>>> import numpy as np
>>> np.set_printoptions(precision=2, suppress=True, linewidth=100, floatmode="fixed")
>>> J = np.loadtxt("a.csv", delimiter=",")
>>> J
array([[  0.89,   1.91,   8.68],
       [  0.54,   1.13,   5.17],
       [ -0.33,  -0.86,  -4.09],
       [  0.13,   0.35,   1.61],
       [ -0.36,  -0.73,  -3.48],
       [  0.25,   0.64,   2.50],
       [ -0.25,  -0.50,  -2.12],
       [  0.90,   1.74,   7.69],
       [  1.01,   1.94,   8.87],
       [  1.34,   2.58,  11.56],
       [  0.41,   0.72,   3.15],
       [ -1.33,  -2.69, -12.63],
       [ -0.87,  -1.83,  -7.97]])
>>> hat = J @ np.linalg.solve(J.T @ J, J.T)
>>> np.allclose(hat @ hat, hat)
True
>>> np.round(np.linalg.eigvalsh(hat), 2) + 0
array([0.00, 0.00, 0.00, 0.00, 0.00, 0.00, 0.00, 0.00, 0.00, 0.00, 1.00, 1.00, 1.00])
>>> hat @ J[:, 2]
array([  8.68,   5.17,  -4.09,   1.61,  -3.48,   2.50,  -2.12,   7.69,   8.87,  11.56,   3.15,
       -12.63,  -7.97])
>>> Y = np.c_[J[:, :2] @ np.array([[0, 3], [-1, -3]]), np.array([-5, 1, 3, 5, -1, -5, 0, 3, -2, 3, -5, -1, 4])]
>>> Y
array([[-1.91, -3.06, -5.00],
       [-1.13, -1.77,  1.00],
       [ 0.86,  1.59,  3.00],
       [-0.35, -0.66,  5.00],
       [ 0.73,  1.11, -1.00],
       [-0.64, -1.17, -5.00],
       [ 0.50,  0.75,  0.00],
       [-1.74, -2.52,  3.00],
       [-1.94, -2.79, -2.00],
       [-2.58, -3.72,  3.00],
       [-0.72, -0.93, -5.00],
       [ 2.69,  4.08, -1.00],
       [ 1.83,  2.88,  4.00]])
>>> np.round(np.linalg.norm(Y - J @ np.linalg.lstsq(J, Y)[0], axis=0), 2) + 0
array([ 0.00,  0.00, 10.71])
>>> np.linalg.norm(np.linalg.qr(J)[0].T @ Y, axis=0) ** 2 / ((Y ** 2).sum(axis=0) + 1e-12)
array([1.00, 1.00, 0.23])
>>> np.round(np.linalg.lstsq(J, Y[:, 0])[0], 2) + 0
array([ 0.00, -1.00,  0.00])
>>> np.linalg.matrix_rank(Y)
np.int64(3)
